In [1]: import numpy as np

In [2]: import numpy.linalg as la

In [3]: np.set_printoptions(precision=1, suppress=True, linewidth=160, sign=" ")

In [4]: C = np.sign(np.array([[1, 1, -1, 2], [0, 0, 2, -2], [-2, 0, -2, 0], [-1, 0, -2, 0]]))

In [5]: A2 = (np.tril(C, -1) + np.eye(4)) @ (np.triu(C, 1) + np.eye(4))

In [6]: w = np.array([0, 0, 2, 2])

In [7]: E = np.rint(A2 * w @ la.inv(A2)) + 0

In [8]: print(E)
[[ 2.  0.  0.  2.]
 [-2.  0.  0. -2.]
 [ 0.  0.  2. -2.]
 [ 0.  0.  0.  0.]]

In [9]: # rank 2

In [10]: r0 = np.array([8, 5, 2])

In [11]: print(np.cross(E[2, :3], E[3, :3]))
[ 0.  0.  0.]

In [12]: print(np.convolve(E[2], r0))
[ 0.  0. 16. -6. -6. -4.]

In [13]: print(np.array([np.convolve(row, r0, "same") for row in E]))
[[ 10.   4.  16.  10.]
 [-10.  -4. -16. -10.]
 [  0.  16.  -6.  -6.]
 [  0.   0.   0.   0.]]

In [14]: print(np.polyval(r0, E[2]))
[  2.   2.  44.  24.]

In [15]: U, sig, Vh = la.svd(E)

In [16]: V = Vh[:(sig > 1e-8).sum()]

In [17]: rng = np.random.default_rng(24817)

In [18]: x0 = E[3] + 2 * E[2] + rng.integers(2) * np.eye(4)[2]

In [19]: print(x0)
[ 0.  0.  4. -4.]

In [20]: print(round(float(la.norm(x0 - V.T @ V @ x0)), 1))
0.0

In [21]: print(np.diag(V.T @ V))
[ 0.7  0.   0.7  0.7]

In [22]: print(np.allclose(V.T @ V @ x0, x0))
True

In [23]: feats = np.loadtxt("arr.csv", delimiter=",")

In [24]: print(feats)
[[ 1.  2.  3.  3.  3.  3.  0.  1.  2.  3.]
 [ 1.  3.  0.  0.  3.  0.  2.  0.  0.  0.]
 [ 2.  2.  3.  2.  0.  2.  1.  2.  3.  2.]
 [ 2.  3.  1.  3.  1.  1.  3.  0.  3.  0.]
 [ 2.  2.  1.  3.  1.  2.  1.  0.  2.  1.]
 [ 2.  2.  1.  3.  1.  2.  1.  0.  2.  1.]
 [ 3.  3.  1.  3.  1.  3.  1.  2.  2.  2.]
 [ 3.  1.  0.  0.  3.  0.  1.  1.  2.  1.]
 [ 0.  0.  1.  1.  1.  2.  2.  1.  3.  1.]]

In [25]: # null space of dimension 2

In [26]: U, sig, Vh = la.svd(feats)

In [27]: print(sig.round(1) + 0)
[ 15.9   5.2   3.9   3.3   2.9   2.2   1.7   0.4   0. ]

In [28]: print(np.argmax(sig[:-1] / (sig[1:] + 1e-6)) + 1)
8

In [29]: A2 = U[:, :8] @ np.diag(sig[:8]) @ Vh[:8]

In [30]: print(np.round(la.norm(feats - A2, 2), 1), round(sig[8], 1))
0.0 0.0

In [31]: print(A2.round(1) + 0)
[[ 1.  2.  3.  3.  3.  3.  0.  1.  2.  3.]
 [ 1.  3.  0.  0.  3.  0.  2.  0.  0.  0.]
 [ 2.  2.  3.  2.  0.  2.  1.  2.  3.  2.]
 [ 2.  3.  1.  3.  1.  1.  3.  0.  3.  0.]
 [ 2.  2.  1.  3.  1.  2.  1.  0.  2.  1.]
 [ 2.  2.  1.  3.  1.  2.  1.  0.  2.  1.]
 [ 3.  3.  1.  3.  1.  3.  1.  2.  2.  2.]
 [ 3.  1.  0.  0.  3.  0.  1.  1.  2.  1.]
 [ 0.  0.  1.  1.  1.  2.  2.  1.  3.  1.]]

In [32]: print(round(float(la.norm(feats - A2) / la.norm(feats)), 1))
0.0

In [33]: U, sig, Vh = la.svd(feats)

In [34]: V = Vh[:(sig > 1e-8).sum()]

In [35]: x0 = feats[0] + 4 * feats[4] + rng.integers(2) * np.eye(10)[7]

In [36]: print(x0)
[  9.  10.   7.  15.   7.  11.   4.   1.  10.   7.]

In [37]: print(np.round(V.T @ V, 1) + 0)
[[ 0.9  0.1 -0.1 -0.1  0.   0.  -0.1  0.   0.2  0. ]
 [ 0.1  0.8  0.2  0.1  0.   0.   0.2  0.1 -0.3  0. ]
 [-0.1  0.2  0.9 -0.1 -0.1 -0.1 -0.1 -0.1  0.2  0.2]
 [-0.1  0.1 -0.1  1.   0.   0.  -0.1  0.   0.1  0. ]
 [ 0.   0.  -0.1  0.   1.  -0.1  0.  -0.1  0.   0.2]
 [ 0.   0.  -0.1  0.  -0.1  0.9  0.1 -0.1  0.   0.2]
 [-0.1  0.2 -0.1 -0.1  0.   0.1  0.7  0.   0.3 -0.2]
 [ 0.   0.1 -0.1  0.  -0.1 -0.1  0.   0.9  0.   0.2]
 [ 0.2 -0.3  0.2  0.1  0.   0.   0.3  0.   0.7  0. ]
 [ 0.   0.   0.2  0.   0.2  0.2 -0.2  0.2  0.   0.3]]

In [38]: print(np.diag(V.T @ V))
[ 0.9  0.8  0.9  1.   1.   0.9  0.7  0.9  0.7  0.3]

In [39]: print(round(la.norm(x0 - V.T @ V @ x0), 1))
0.0

In [40]: print(la.matrix_rank(np.vstack([feats, x0])))
8

In [41]: print(np.round(la.norm(feats, 2) / la.norm(feats), 1))
0.9

In [42]: def softmax(z):
    ...:     e = np.exp(z - z.max(axis=-1, keepdims=True))
    ...:     return e / e.sum(axis=-1, keepdims=True)
    ...: 

In [43]: print(softmax(feats).sum(axis=1))
[ 1.  1.  1.  1.  1.  1.  1.  1.  1.]

In [44]: print(np.round(softmax(feats[3]), 1) + 0)
[ 0.1  0.2  0.   0.2  0.   0.   0.2  0.   0.2  0. ]

In [45]: att = feats @ feats.T / np.sqrt(10)

In [46]: print(np.round(softmax(att), 1) + 0)
[[ 0.9  0.   0.   0.   0.   0.   0.   0.   0. ]
 [ 0.1  0.5  0.   0.2  0.   0.   0.1  0.1  0. ]
 [ 0.2  0.   0.4  0.   0.   0.   0.3  0.   0. ]
 [ 0.   0.   0.   0.7  0.   0.   0.2  0.   0. ]
 [ 0.2  0.   0.1  0.1  0.   0.   0.5  0.   0. ]
 [ 0.2  0.   0.1  0.1  0.   0.   0.5  0.   0. ]
 [ 0.1  0.   0.   0.   0.   0.   0.8  0.   0. ]
 [ 0.1  0.   0.   0.1  0.   0.   0.2  0.4  0. ]
 [ 0.3  0.   0.2  0.1  0.   0.   0.2  0.   0.1]]

In [47]: print(softmax(att)[3] @ feats)
[ 2.1  2.9  1.1  3.   1.   1.4  2.5  0.4  2.8  0.5]

In [48]: print(np.round(softmax(att + np.triu(np.full(att.shape, -np.inf), 1)), 1) + 0)
[[ 1.   0.   0.   0.   0.   0.   0.   0.   0. ]
 [ 0.1  0.9  0.   0.   0.   0.   0.   0.   0. ]
 [ 0.3  0.   0.7  0.   0.   0.   0.   0.   0. ]
 [ 0.   0.   0.   0.9  0.   0.   0.   0.   0. ]
 [ 0.5  0.   0.1  0.3  0.1  0.   0.   0.   0. ]
 [ 0.4  0.   0.1  0.2  0.1  0.1  0.   0.   0. ]
 [ 0.1  0.   0.   0.   0.   0.   0.8  0.   0. ]
 [ 0.1  0.   0.   0.1  0.   0.   0.2  0.4  0. ]
 [ 0.3  0.   0.2  0.1  0.   0.   0.2  0.   0.1]]

In [49]: m1 = np.loadtxt("mat.csv", delimiter=",")

In [50]: print(m1)
[[-4.4  1.5 -0.5 -1.8]
 [ 3.6  1.1  3.1  0.8]
 [ 2.8 -3.  -2.9  0. ]
 [-0.2 -1.2  3.2  3.7]
 [ 0.9  4.6 -0.9  1.3]
 [ 2.7 -2.6  0.1  3.3]
 [ 0.  -0.5  1.2  4.8]
 [-1.3  2.3 -0.1 -4.2]
 [ 0.4  3.5  2.8  2.2]
 [ 3.2 -1.3 -3.1  1.8]
 [-1.   4.3 -0.4  2.4]
 [ 2.7  1.2 -1.8 -3.6]
 [ 2.9 -3.7  1.6  0.6]
 [ 2.9 -1.4 -3.8  0.5]
 [-2.9  3.8  1.4  0.1]
 [-2.7 -1.6 -1.4  3.7]
 [ 3.2 -2.7  2.4  1.1]
 [-3.2 -2.2 -2.6 -1.6]
 [ 0.2  2.  -0.7 -4.5]
 [-3.4  3.   1.1  1.8]
 [-1.   4.8 -0.7  0.6]
 [ 3.7 -2.  -2.6  0.8]
 [ 2.6 -1.8  2.7 -2.7]
 [-1.5 -0.9  2.7 -3.8]
 [-4.  -1.5 -1.9 -1.6]
 [ 0.7 -2.1  0.  -4.5]
 [ 1.7  3.8 -0.1 -2.8]
 [ 1.2 -0.3 -1.2  4.7]
 [ 3.9  2.1 -2.2  0.7]
 [-2.  -2.4 -0.1  3.9]
 [ 0.1 -3.6  3.1 -1.6]
 [ 1.2  4.   2.8 -0.4]
 [-0.4 -2.8  3.2 -2.5]
 [ 0.6  0.4  0.2 -5. ]
 [ 1.2 -0.5  2.1 -4.3]
 [ 1.7 -2.9 -0.5 -3.7]
 [-0.8 -1.8  4.4  1.2]
 [ 1.2 -3.6  0.8  3.1]
 [ 1.1 -4.2 -1.5 -1.9]]

In [51]: th = np.radians(135)

In [52]: Rm = np.eye(4)

In [53]: Rm[3, 3] = Rm[0, 0] = np.cos(th)

In [54]: Rm[3, 0], Rm[0, 3] = -np.sin(th), np.sin(th)

In [55]: print(Rm)
[[-0.7  0.   0.   0.7]
 [ 0.   1.   0.   0. ]
 [ 0.   0.   1.   0. ]
 [-0.7  0.   0.  -0.7]]

In [56]: A2 = m1 @ Rm.T

In [57]: print(la.svd(m1, compute_uv=False), la.svd(A2, compute_uv=False))
[ 17.7  17.5  13.7  12.9] [ 17.7  17.5  13.7  12.9]

In [58]: print(np.allclose(la.norm(m1, axis=1), la.norm(A2, axis=1)))
True

In [59]: print((Rm + Rm.T) / 2)
[[-0.7  0.   0.   0. ]
 [ 0.   1.   0.   0. ]
 [ 0.   0.   1.   0. ]
 [ 0.   0.   0.  -0.7]]

In [60]: print(np.allclose(Rm @ Rm.T, Rm.T @ Rm))
True

In [61]: print(np.allclose(Rm, Rm.T))
False

In [62]: print(np.round(np.abs(la.eigvals(Rm)).max(), 1))
1.0

In [63]: print(np.round(np.trace(Rm), 1))
0.6

In [64]: print(round(float(la.det(Rm)), 1))
1.0

In [65]: blk = np.stack([m1, 5 * m1, m1[::-1]])

In [66]: print(np.einsum("bij,cij->bc", blk, blk))
[[  971.9  4859.3   -72.7]
 [ 4859.3 24296.2  -363.6]
 [  -72.7  -363.6   971.9]]

In [67]: print(blk.shape)
(3, 39, 4)

In [68]: print(la.matrix_rank(blk.reshape(3, -1)))
2

In [69]: print(la.matrix_rank(blk))
[ 4  4  4]

In [70]: cen = m1 - m1.mean(axis=0)

In [71]: V = la.svd(cen)[2][:2]

In [72]: A2 = cen - cen @ V.T @ V

In [73]: print(np.round(np.diag(V.T @ V), 1) + 0)
[ 0.2  0.8  0.   1. ]

In [74]: print(la.norm(A2, axis=1).round(6).argmax())
24

In [75]: print((cen @ V.T).std(axis=0))
[ 2.8  2.8]

In [76]: print(np.round(A2.std(axis=0), 1) + 0)
[ 1.9  0.9  2.1  0. ]

In [77]: lab = m1[:, 1] > np.median(m1[:, 1])

In [78]: r0 = m1[lab].mean(axis=0) - m1[~lab].mean(axis=0)

In [79]: print(r0)
[-0.7  4.5  0.4 -0.8]

In [80]: print(np.round((((m1 - m1.mean(axis=0)) @ r0 > 0) == lab).mean(), 1))
0.9

In [81]: X = np.loadtxt("layer8.csv", delimiter=",")

In [82]: print(X.round(1) + 0)
[[ -9.7  -6.3   9.9  -7.6  -1.4  11.9   2.1   2.4  -6.  -18.8]
 [  9.9   1.1 -10.6   2.9   1.8 -12.   -3.1   0.1   7.3   6.3]
 [  1.    7.2   8.2   9.4   2.2   5.1   1.3   3.6  -2.4   9.7]
 [ -2.4  -4.3   1.5  -4.6  -0.3   2.5   0.    1.4  -0.8 -10.7]
 [  3.7   2.2  -0.6   3.7   1.5  -2.2  -0.7   1.7   1.7   3.7]
 [  0.    0.7   3.2   1.6   0.9   2.3   0.3   2.1  -0.7  -1.2]
 [ -0.6   4.1   7.5   5.6   1.5   5.5   1.2   3.2  -2.6   3.8]
 [  2.   -7.6  -8.2  -8.2  -0.6  -6.3  -2.2  -0.5   4.2 -12.7]
 [  3.5   1.4  -1.2   2.7   1.3  -2.4  -0.8   1.6   1.9   2.3]
 [  1.4 -12.4 -12.3 -14.   -1.6  -8.6  -3.1  -1.6   5.6 -20.7]
 [ -4.2  -5.3   3.   -6.   -0.7   4.4   0.4   1.5  -1.8 -13.6]
 [ -6.3  -4.5   6.9  -5.2  -0.7   8.1   1.4   2.2  -3.9 -13.6]
 [  2.5   7.4   6.3   9.8   2.4   3.    0.9   3.3  -1.2  11.1]
 [  8.   -4.3 -13.5  -3.8   0.6 -12.9  -3.6  -0.9   7.9  -3.5]
 [  2.7  -4.6  -6.1  -4.6   0.   -5.2  -1.8   0.2   3.6  -7.7]
 [  3.    2.3   0.4   3.7   1.4  -1.1  -0.4   1.9   1.2   3.4]
 [ -4.7 -12.2  -3.4 -14.3  -2.1   0.5  -0.9  -0.2   0.5 -24.6]
 [ -9.4 -15.6   0.  -18.8  -3.2   5.2   0.   -0.1  -2.1 -33.3]
 [  6.6  15.1   8.5  19.4   4.3   2.3   1.1   4.5  -0.9  26. ]
 [ -8.1  10.6  24.9  12.7   2.1  21.    5.3   6.5 -11.3   8.7]
 [ 13.8   1.3 -16.1   3.4   2.2 -17.7  -4.4  -0.7  10.5   9.3]
 [ -0.7   1.3   4.7   2.2   0.9   3.7   0.7   2.4  -1.5  -0.7]
 [ 11.2   3.4 -10.1   5.8   2.4 -12.4  -3.    0.4   7.5  10.8]
 [ -4.3   3.7  12.4   4.8   1.1  10.7   2.4   3.9  -5.5   0.5]
 [-12.4   2.1  22.4   2.2   0.1  21.6   4.9   5.2 -11.5  -7.5]
 [ -4.8  -5.9   3.4  -6.7  -0.8   5.    0.5   1.5  -2.1 -14.8]
 [ 20.3   0.6 -26.1   3.3   2.6 -27.8  -6.8  -2.3  16.1  12.9]
 [ -2.7   2.8   9.2   3.8   1.    7.7   1.7   3.3  -3.8   0.2]
 [  1.7   3.4   3.6   5.    1.5   1.7   0.3   2.5  -0.4   4.3]
 [  3.5   5.    2.4   7.    2.   -0.1   0.    2.5   0.5   8. ]
 [  3.9   6.7   3.7   9.    2.4   0.6   0.2   2.9   0.2  10.9]
 [ -9.2   3.7  19.4   4.4   0.7  17.9   4.1   4.9  -9.5  -2.8]
 [  3.3   0.5  -1.8   1.6   1.1  -2.7  -0.9   1.4   2.1   0.8]
 [ -3.2  -4.4   2.5  -4.8  -0.4   3.5   0.3   1.5  -1.3 -11.4]]

In [83]: dist = la.norm(X[:, None] - X[None], axis=-1)

In [84]: print(dist[:5, :5])
[[  0.   48.9  38.4  18.   35.7]
 [ 48.9   0.   30.7  31.   16.8]
 [ 38.4  30.7   0.   28.7  16. ]
 [ 18.   31.   28.7   0.   19.8]
 [ 35.7  16.8  16.   19.8   0. ]]

In [85]: print((dist + 1e9 * np.eye(34)).round(6).argmin(axis=1))
[ 11  22  12  33  15  21  27  14   4   7  25  25   2  14   7   4  17  16  12  31  22   5   1  27  31  10  20  23  15  30  29  24   8   3]
